% ipython --no-banner

In [1]: import numpy as np

In [2]: np.set_printoptions(precision=2, suppress=True, linewidth=140, legacy="1.25")

In [3]: def tidy(a):
   ...:     return np.round(a, 2) + 0
   ...: 

In [4]: m1 = np.array([[9, 9, 3, 6, 9, 0],
   ...:     [9, 9, 3, 6, 9, 0],
   ...:     [3, 3, 1, 2, 3, 0],
   ...:     [6, 6, 2, 4, 6, 0],
   ...:     [9, 9, 3, 6, 9, 0],
   ...:     [0, 0, 0, 0, 0, 0]])

In [5]: m1
Out[5]: 
array([[9, 9, 3, 6, 9, 0],
       [9, 9, 3, 6, 9, 0],
       [3, 3, 1, 2, 3, 0],
       [6, 6, 2, 4, 6, 0],
       [9, 9, 3, 6, 9, 0],
       [0, 0, 0, 0, 0, 0]])

In [6]: # equal to its transpose

In [7]: vals, evecs = np.linalg.eigh(m1)

In [8]: tidy(evecs.T @ m1 @ evecs)
Out[8]: 
array([[ 0.,  0.,  0.,  0.,  0.,  0.],
       [ 0.,  0.,  0.,  0.,  0.,  0.],
       [ 0.,  0.,  0.,  0.,  0.,  0.],
       [ 0.,  0.,  0.,  0.,  0.,  0.],
       [ 0.,  0.,  0.,  0.,  0.,  0.],
       [ 0.,  0.,  0.,  0.,  0., 32.]])

In [9]: tidy(np.abs(evecs[:, -1]))
Out[9]: array([0.53, 0.53, 0.18, 0.35, 0.53, 0.  ])

In [10]: tidy(vals)
Out[10]: array([ 0.,  0.,  0.,  0.,  0., 32.])

In [11]: np.unique(vals.round(6) + 0, return_counts=True)[1]
Out[11]: array([5, 1])

In [12]: tidy(np.linalg.eigvalsh(m1 + 4 * np.eye(6)))
Out[12]: array([ 4.,  4.,  4.,  4.,  4., 36.])

In [13]: tidy(evecs @ np.diag(vals) @ evecs.T)
Out[13]: 
array([[9., 9., 3., 6., 9., 0.],
       [9., 9., 3., 6., 9., 0.],
       [3., 3., 1., 2., 3., 0.],
       [6., 6., 2., 4., 6., 0.],
       [9., 9., 3., 6., 9., 0.],
       [0., 0., 0., 0., 0., 0.]])

In [14]: vec = np.array([-1, 3, 0, 3, 0, 3])

In [15]: m1 @ np.eye(6)[2]
Out[15]: array([3., 3., 1., 2., 3., 0.])

In [16]: np.einsum("ij,j->i", m1, vec)
Out[16]: array([36, 36, 12, 24, 36,  0])

In [17]: m1 @ np.ones(6)
Out[17]: array([36., 36., 12., 24., 36.,  0.])

In [18]: m1 @ vec
Out[18]: array([36, 36, 12, 24, 36,  0])

In [19]: np.linalg.norm(m1 @ vec) <= np.linalg.norm(m1, 2) * np.linalg.norm(vec) + 1e-9
Out[19]: True
